In [1]: import numpy as np

In [2]: np.set_printoptions(precision=1, suppress=True, linewidth=200)

In [3]: rnd = lambda a: np.round(a, 1) + 0

In [4]: m1 = np.loadtxt("arr.csv", delimiter=",")

In [5]: m1
Out[5]: 
array([[  2.,  -1.,   3.,  -3.],
       [ -3.,   3.,  -2.,  -1.],
       [  3.,  -3.,   0.,   0.],
       [ 11., -10.,   9.,   0.]])

In [6]: t = np.radians(81)

In [7]: R = np.eye(4)

In [8]: R[3, 3] = R[2, 2] = np.cos(t)

In [9]: R[3, 2], R[2, 3] = -np.sin(t), np.sin(t)

In [10]: rnd(R)
Out[10]: 
array([[ 1. ,  0. ,  0. ,  0. ],
       [ 0. ,  1. ,  0. ,  0. ],
       [ 0. ,  0. ,  0.2,  1. ],
       [ 0. ,  0. , -1. ,  0.2]])

In [11]: M2 = m1 @ R.T

In [12]: np.allclose(m1 @ m1.T, M2 @ M2.T)
Out[12]: True

In [13]: print(rnd(np.linalg.det(R)), rnd(np.trace(R)))
1.0 2.3

In [14]: rnd(np.abs(M2 - m1).max(axis=0))
Out[14]: array([0. , 0. , 7.6, 8.9])

In [15]: rnd(M2)
Out[15]: 
array([[  2. ,  -1. ,  -2.5,  -3.4],
       [ -3. ,   3. ,  -1.3,   1.8],
       [  3. ,  -3. ,   0. ,   0. ],
       [ 11. , -10. ,   1.4,  -8.9]])

In [16]: rnd(np.linalg.det(2 * m1)), rnd(np.linalg.det(m1))
Out[16]: (np.float64(0.0), np.float64(0.0))

In [17]: print(np.einsum("ii->", m1))
5.0

In [18]: print(np.kron(np.eye(2, dtype=int), m1))
[[  2.  -1.   3.  -3.   0.  -0.   0.  -0.]
 [ -3.   3.  -2.  -1.  -0.   0.  -0.  -0.]
 [  3.  -3.   0.   0.   0.  -0.   0.   0.]
 [ 11. -10.   9.   0.   0.  -0.   0.   0.]
 [  0.  -0.   0.  -0.   2.  -1.   3.  -3.]
 [ -0.   0.  -0.  -0.  -3.   3.  -2.  -1.]
 [  0.  -0.   0.   0.   3.  -3.   0.   0.]
 [  0.  -0.   0.   0.  11. -10.   9.   0.]]

In [19]: rnd(np.linalg.det(m1.T))
Out[19]: np.float64(0.0)

In [20]: rnd(np.poly(m1))
Out[20]: array([ 1., -5., 11., 60.,  0.])

In [21]: rnd(np.linalg.eigvals(m1).sum().real)
Out[21]: np.float64(5.0)

In [22]: np.einsum("ij,ji->", m1, m1)
Out[22]: np.float64(3.0)

In [23]: np.allclose(m1[:-1].T @ np.linalg.lstsq(m1[:-1].T, m1[-1])[0], m1[-1])
Out[23]: True

In [24]: rnd(m1 @ np.linalg.pinv(m1) @ m1)
Out[24]: 
array([[  2.,  -1.,   3.,  -3.],
       [ -3.,   3.,  -2.,  -1.],
       [  3.,  -3.,   0.,   0.],
       [ 11., -10.,   9.,   0.]])

In [25]: np.linalg.lstsq(m1[:-1].T, m1[-1])[2]
Out[25]: np.int32(3)

In [26]: np.abs(np.diag(np.linalg.qr(m1)[1])) > 1e-9
Out[26]: array([ True,  True,  True, False])

In [27]: M2 = m1 / np.sqrt((m1 ** 2).mean(axis=1, keepdims=True))

In [28]: rnd(m1 - m1.mean(axis=1, keepdims=True))
Out[28]: 
array([[  1.8,  -1.2,   2.8,  -3.2],
       [ -2.2,   3.8,  -1.2,  -0.2],
       [  3. ,  -3. ,   0. ,   0. ],
       [  8.5, -12.5,   6.5,  -2.5]])

In [29]: rnd(np.linalg.norm(M2, axis=1))
Out[29]: array([2., 2., 2., 2.])

In [30]: print(np.linalg.matrix_rank(M2) == np.linalg.matrix_rank(m1))
True

In [31]: print(rnd(M2[2]))
[ 1.4 -1.4  0.   0. ]

In [32]: f, v = m1[0], m1[3]

In [33]: f @ f
Out[33]: np.float64(23.0)

In [34]: f @ v
Out[34]: np.float64(59.0)

In [35]: pr = (f @ v) / (f @ f) * f

In [36]: rnd(v - pr)
Out[36]: array([ 5.9, -7.4,  1.3,  7.7])

In [37]: np.linalg.matrix_rank(np.outer(f, v))
Out[37]: np.int64(1)

In [38]: np.outer(f, v)
Out[38]: 
array([[ 22., -20.,  18.,   0.],
       [-11.,  10.,  -9.,  -0.],
       [ 33., -30.,  27.,   0.],
       [-33.,  30., -27.,  -0.]])

In [39]: X = np.load("data.npy")

In [40]: X
Out[40]: 
array([[-3, -2, -1],
       [ 0,  1,  2],
       [ 3,  4,  5]])

In [41]: rnd(np.poly(X))
Out[41]: array([  1.,  -3., -18.,   0.])

In [42]: rnd(np.linalg.eigvals(X))
Out[42]: array([ 6., -3.,  0.])

In [43]: np.einsum("ij,ji->", X, X)
Out[43]: np.int64(45)

In [44]: rnd(np.linalg.eigvals(X).sum().real)
Out[44]: np.float64(3.0)

In [45]: print(rnd(np.linalg.det(X[::-1])))
0.0

In [46]: print(np.kron(np.eye(2, dtype=int), X))
[[-3 -2 -1  0  0  0]
 [ 0  1  2  0  0  0]
 [ 3  4  5  0  0  0]
 [ 0  0  0 -3 -2 -1]
 [ 0  0  0  0  1  2]
 [ 0  0  0  3  4  5]]

In [47]: f = np.array([-8, -1])

In [48]: np.correlate(X[0], X[2], "full")
Out[48]: array([-15, -22, -22, -10,  -3])

In [49]: np.array([np.convolve(row, f, "same") for row in X])
Out[49]: 
array([[ 24,  19,  10],
       [  0,  -8, -17],
       [-24, -35, -44]])

In [50]: rng = np.random.default_rng(74317)

In [51]: labels = rng.permutation(3)

In [52]: print(labels)
[2 0 1]

In [53]: M2 = X[labels][:, labels]

In [54]: print(np.allclose(M2, X))
False

In [55]: rnd(np.sort(np.abs(np.linalg.eigvals(M2))))
Out[55]: array([0., 3., 6.])

In [56]: np.trace(M2)
Out[56]: np.int64(3)

In [57]: A = np.load("test0.npy")

In [58]: A
Out[58]: 
array([[0, 1, 0],
       [1, 0, 0],
       [0, 0, 1]])

In [59]: A @ A.T
Out[59]: 
array([[1, 0, 0],
       [0, 1, 0],
       [0, 0, 1]])

In [60]: evals, vecs = np.linalg.eigh(A)

In [61]: rnd(np.linalg.eigvalsh(A @ A))
Out[61]: array([1., 1., 1.])

In [62]: rnd(vecs.T @ vecs)
Out[62]: 
array([[1., 0., 0.],
       [0., 1., 0.],
       [0., 0., 1.]])

In [63]: rnd(np.linalg.svd(A, compute_uv=False))
Out[63]: array([1., 1., 1.])

In [64]: np.unique(evals.round(6) + 0, return_counts=True)[1]
Out[64]: array([1, 2])

In [65]: rnd(np.linalg.eigvalsh(A + -3 * np.eye(3)))
Out[65]: array([-4., -2., -2.])

In [66]: Uu, s, Vh = np.linalg.svd(m1)

In [67]: rnd(s)
Out[67]: array([18.7,  3.8,  1.8,  0. ])

In [68]: np.argmax(s[:-1] / (s[1:] + 1e-6)) + 1
Out[68]: np.int64(3)

In [69]: M2 = Uu[:, :3] @ np.diag(s[:3]) @ Vh[:3]

In [70]: rnd(np.linalg.norm(m1 - M2) / np.linalg.norm(m1))
Out[70]: np.float64(0.0)

In [71]: rnd(M2)
Out[71]: 
array([[  2.,  -1.,   3.,  -3.],
       [ -3.,   3.,  -2.,  -1.],
       [  3.,  -3.,   0.,   0.],
       [ 11., -10.,   9.,   0.]])

In [72]: J = np.array([[2, 0], [1, 1], [0, 1], [0, 1]])

In [73]: Q = J.astype(float).copy()

In [74]: for j in range(2):
    ...:     Q[:, j] -= Q[:, :j] @ (Q[:, :j].T @ Q[:, j])
    ...:     Q[:, j] /= np.linalg.norm(Q[:, j])
    ...: 

In [75]: rnd(Q.T @ J)
Out[75]: 
array([[2.2, 0.4],
       [0. , 1.7]])

In [76]: vec = np.array([1, 2])

In [77]: rhs = J @ vec

In [78]: rnd(np.linalg.solve(J.T @ J, J.T @ rhs))
Out[78]: array([1., 2.])

In [79]: rnd(np.linalg.lstsq(J, rhs)[0])
Out[79]: array([1., 2.])

In [80]: try:
    ...:     np.linalg.solve(J, rhs)
    ...: except np.linalg.LinAlgError as e:
    ...:     print(e)
    ...: 
Last 2 dimensions of the array must be square

In [81]: rhs = rhs + 0.1 * rng.normal(size=4)

In [82]: print(rnd(rhs))
[2.  2.8 2.1 2. ]

In [83]: coef, *_ = np.linalg.lstsq(J, rhs)

In [84]: rnd(coef)
Out[84]: array([1., 2.])

In [85]: np.count_nonzero(J)
Out[85]: np.int64(5)

In [86]: np.linalg.rank(J)
---------------------------------------------------------------------------
AttributeError                            Traceback (most recent call last)
Cell In[86], line 1
----> 1 np.linalg.rank(J)

AttributeError: module 'numpy.linalg' has no attribute 'rank'

In [87]: J[4]
---------------------------------------------------------------------------
IndexError                                Traceback (most recent call last)
Cell In[87], line 1
----> 1 J[4]

IndexError: index 4 is out of bounds for axis 0 with size 4

In [88]: print(rnd(np.linalg.norm(J)))
2.8

In [89]: J.sum(axis=0)
Out[89]: array([3, 3])

In [90]: rnd(np.linalg.svd(J, compute_uv=False))
Out[90]: array([2.3, 1.6])

In [91]: J.sum(axis=1)
Out[91]: array([2, 2, 1, 1])

In [92]: J.shape
Out[92]: (4, 2)

In [93]: P = J @ np.linalg.solve(J.T @ J, J.T)

In [94]: np.allclose(P @ P, P)
Out[94]: True

In [95]: np.linalg.matrix_rank(np.eye(4) - P)
Out[95]: np.int64(2)

In [96]: np.trace(P)
Out[96]: np.float64(2.0)

In [97]: P @ J[:, 0]
Out[97]: array([2., 1., 0., 0.])

In [98]: rnd(P)
Out[98]: 
array([[ 0.9,  0.3, -0.1, -0.1],
       [ 0.3,  0.4,  0.3,  0.3],
       [-0.1,  0.3,  0.4,  0.4],
       [-0.1,  0.3,  0.4,  0.4]])

In [99]: rnd((np.eye(4) - P) @ J)
Out[99]: 
array([[0., 0.],
       [0., 0.],
       [0., 0.],
       [0., 0.]])

In [100]: K = np.array([[-1, 2, -2], [-2, 0, 1], [2, -1, -2]])

In [101]: K[2] = K[1]

In [102]: print(K)
[[-1  2 -2]
 [-2  0  1]
 [-2  0  1]]

In [103]: f, v = K[1], K[2]

In [104]: f @ v
Out[104]: np.int64(5)

In [105]: f @ f
Out[105]: np.int64(5)

In [106]: pr = (f @ v) / (f @ f) * f

In [107]: pr
Out[107]: array([-2.,  0.,  1.])

In [108]: print(np.outer(f, v))
[[ 4  0 -2]
 [ 0  0  0]
 [-2  0  1]]

In [109]: Q, _ = np.linalg.qr(np.array([[0.6, -1.2], [-0.6, -1.3], [-1.2, 0.1]]))

In [110]: feats = Q @ Q.T

In [111]: rnd(feats)
Out[111]: 
array([[ 0.6,  0.3, -0.4],
       [ 0.3,  0.7,  0.3],
       [-0.4,  0.3,  0.7]])

In [112]: labels = rng.permutation(3)

In [113]: labels
Out[113]: array([2, 0, 1])

In [114]: M2 = feats[labels][:, labels]

In [115]: rnd(np.diag(M2))
Out[115]: array([0.7, 0.6, 0.7])

In [116]: print(rnd(np.sort(np.abs(np.linalg.eigvals(M2)))))
[0. 1. 1.]

In [117]: np.trace(M2)
Out[117]: np.float64(2.0)

In [118]: t = np.radians(30)

In [119]: R = np.eye(3)

In [120]: R[2, 2] = R[0, 0] = np.cos(t)

In [121]: R[2, 0], R[0, 2] = -np.sin(t), np.sin(t)

In [122]: rnd(R)
Out[122]: 
array([[ 0.9,  0. ,  0.5],
       [ 0. ,  1. ,  0. ],
       [-0.5,  0. ,  0.9]])

In [123]: M2 = feats @ R.T

In [124]: rnd(np.linalg.svd(feats, compute_uv=False)), rnd(np.linalg.svd(M2, compute_uv=False))
Out[124]: (array([1., 1., 0.]), array([1., 1., 0.]))

In [125]: print(rnd(M2))
[[ 0.4  0.3 -0.6]
 [ 0.4  0.7  0.1]
 [ 0.   0.3  0.8]]

In [126]: W0 = 0.5 ** np.abs(np.subtract.outer(np.arange(3), np.arange(3)))

In [127]: rnd(W0)
Out[127]: 
array([[1. , 0.5, 0.2],
       [0.5, 1. , 0.5],
       [0.2, 0.5, 1. ]])

In [128]: M2 = W0 / np.sqrt((W0 ** 2).mean(axis=1, keepdims=True))

In [129]: print(rnd(W0 - W0.mean(axis=1, keepdims=True)))
[[ 0.4 -0.1 -0.3]
 [-0.2  0.3 -0.2]
 [-0.3 -0.1  0.4]]

In [130]: rnd(M2[0])
Out[130]: array([1.5, 0.8, 0.4])

In [131]: evals, vecs = np.linalg.eig(W0)

In [132]: print(rnd(np.prod(evals)))
0.6

In [133]: Q, vecs = np.linalg.qr(A[:, :2])[0], np.linalg.qr(A[:, 2:])[0]

In [134]: s = np.linalg.svd(Q.T @ vecs, compute_uv=False)

In [135]: (s > 0.9).sum()
Out[135]: np.int64(0)

In [136]: rnd(np.linalg.norm(Q @ Q.T - vecs @ vecs.T, 2))
Out[136]: np.float64(1.0)

In [137]: f, v = W0[1], W0[0]

In [138]: rnd(f @ v)
Out[138]: np.float64(1.1)

In [139]: pr = (f @ v) / (f @ f) * f

In [140]: (v - pr) @ f
Out[140]: np.float64(0.0)

In [141]: rnd(v - pr)
Out[141]: array([ 0.6, -0.2, -0.1])

In [142]: rnd(pr)
Out[142]: array([0.4, 0.8, 0.4])

In [143]: data = np.loadtxt("out10.csv", delimiter=",")

In [144]: data
Out[144]: 
array([[ 7., -2., -6.],
       [ 0.,  0.,  0.],
       [ 7., -2., -6.]])

In [145]: P = np.triu(np.array([[1, -1, 9], [6, -6, 7], [-7, -7, 5]]), 1) + np.eye(3)

In [146]: M2 = P @ W0 @ np.linalg.inv(P)

In [147]: rnd(P @ W0 - W0 @ P)
Out[147]: 
array([[ 1.8,  4.5, -4. ],
       [ 1.8,  4. , -4.5],
       [ 0. ,  0.2, -5.8]])

In [148]: P = np.triu(np.array([[-3, -1, -1], [2, 2, 0], [0, -2, 1]]), 1) + np.eye(3)

In [149]: M2 = P @ data @ np.linalg.inv(P)

In [150]: print(rnd(np.linalg.det(M2)))
0.0

In [151]: t = np.radians(90)

In [152]: R = np.eye(3)

In [153]: R[2, 2] = R[0, 0] = np.cos(t)

In [154]: R[2, 0], R[0, 2] = -np.sin(t), np.sin(t)

In [155]: rnd(R)
Out[155]: 
array([[ 0.,  0.,  1.],
       [ 0.,  1.,  0.],
       [-1.,  0.,  0.]])

In [156]: M2 = data @ R.T

In [157]: M2
Out[157]: 
array([[-6., -2., -7.],
       [ 0.,  0.,  0.],
       [-6., -2., -7.]])

In [158]: rnd(np.linalg.det(R)), np.trace(R)
Out[158]: (np.float64(1.0), np.float64(1.0))

In [159]: rnd(np.linalg.svd(data, compute_uv=False)), rnd(np.linalg.svd(M2, compute_uv=False))
Out[159]: (array([13.3,  0. ,  0. ]), array([13.3,  0. ,  0. ]))

In [160]: np.allclose(data @ data.T, M2 @ M2.T)
Out[160]: True

In [161]: np.abs(M2 - data).max(axis=0)
Out[161]: array([13.,  0.,  1.])

In [162]: M2 = data + rng.integers(-2, 3, (3, 1)) @ rng.integers(-2, 3, (1, 3))

In [163]: M2
Out[163]: 
array([[ 9., -3., -5.],
       [-4.,  2., -2.],
       [ 3.,  0., -8.]])

In [164]: M2 - data
Out[164]: 
array([[ 2., -1.,  1.],
       [-4.,  2., -2.],
       [-4.,  2., -2.]])

In [165]: rnd(np.linalg.svd(M2 - data, compute_uv=False))
Out[165]: array([7.3, 0. , 0. ])

In [166]: np.abs(M2 - data).sum(axis=1)
Out[166]: array([4., 8., 8.])

In [167]: rk = np.linalg.matrix_rank(data)

In [168]: rk
Out[168]: np.int64(1)

In [169]: N = np.linalg.svd(data)[2][rk:].T

In [170]: rnd(N @ N.T)
Out[170]: 
array([[ 0.4,  0.2,  0.5],
       [ 0.2,  1. , -0.1],
       [ 0.5, -0.1,  0.6]])

In [171]: rnd(data @ N)
Out[171]: 
array([[0., 0.],
       [0., 0.],
       [0., 0.]])

In [172]: [int(np.linalg.matrix_rank(data[:i])) for i in range(1, len(data) + 1)]
Out[172]: [1, 1, 1]

In [173]: [int(np.linalg.matrix_rank(np.delete(data, i, axis=0))) for i in range(3)]
Out[173]: [1, 1, 1]

In [174]: [int(np.linalg.matrix_rank(data[:, :j + 1])) for j in range(3)]
Out[174]: [1, 1, 1]
